% ipython --no-banner

In [1]: import numpy as np

In [2]: from numpy import linalg as LA

In [3]: np.set_printoptions(precision=2, suppress=True, linewidth=160)

In [4]: rd = lambda a: np.round(a, 2) + 0

In [5]: J = np.loadtxt("a.csv", delimiter=",")

In [6]: J
Out[6]: 
array([[-1., -2., -2., -2.],
       [-1., -2., -2., -2.],
       [ 0.,  1., -2., -2.]])

In [7]: # looks like rank 2

In [8]: U, sig, VT = LA.svd(J)

In [9]: np.argmax(sig[:-1] / (sig[1:] + 1e-6)) + 1
Out[9]: np.int64(2)

In [10]: B = U[:, :2] @ np.diag(sig[:2]) @ VT[:2]

In [11]: rd(LA.norm(J - B) / LA.norm(J))
Out[11]: np.float64(0.0)

In [12]: LA.matrix_rank(B)
Out[12]: np.int64(2)

In [13]: t3 = np.stack([J, 5 * J, J[::-1]])

In [14]: (t3 @ J.T).shape
Out[14]: (3, 3, 3)

In [15]: LA.cond(J) > 100
Out[15]: np.True_

In [16]: LA.matrix_rank(J, rtol=0.1)
Out[16]: np.int64(2)

In [17]: rd(LA.norm(J, 2) / LA.norm(J))
Out[17]: np.float64(0.92)

In [18]: np.argsort(-LA.norm(J, axis=0).round(6), kind="stable")[:3]
Out[18]: array([2, 3, 1])

In [19]: B = np.array([[0, 0], [2, 0]])

In [20]: Z = np.array([[3, 0], [3, 3]])

In [21]: arr = np.block([[B, np.zeros((2, 2))], [np.zeros((2, 2)), Z]])

In [22]: arr
Out[22]: 
array([[0., 0., 0., 0.],
       [2., 0., 0., 0.],
       [0., 0., 3., 0.],
       [0., 0., 3., 3.]])

In [23]: # triangular

In [24]: rk = LA.matrix_rank(arr)

In [25]: rk
Out[25]: np.int64(3)

In [26]: N = LA.svd(arr)[2][rk:].T

In [27]: N.shape
Out[27]: (4, 1)

In [28]: LA.matrix_rank(arr.T @ arr), LA.matrix_rank(arr @ arr.T)
Out[28]: (np.int64(3), np.int64(3))

In [29]: N @ N.T
Out[29]: 
array([[0., 0., 0., 0.],
       [0., 1., 0., 0.],
       [0., 0., 0., 0.],
       [0., 0., 0., 0.]])
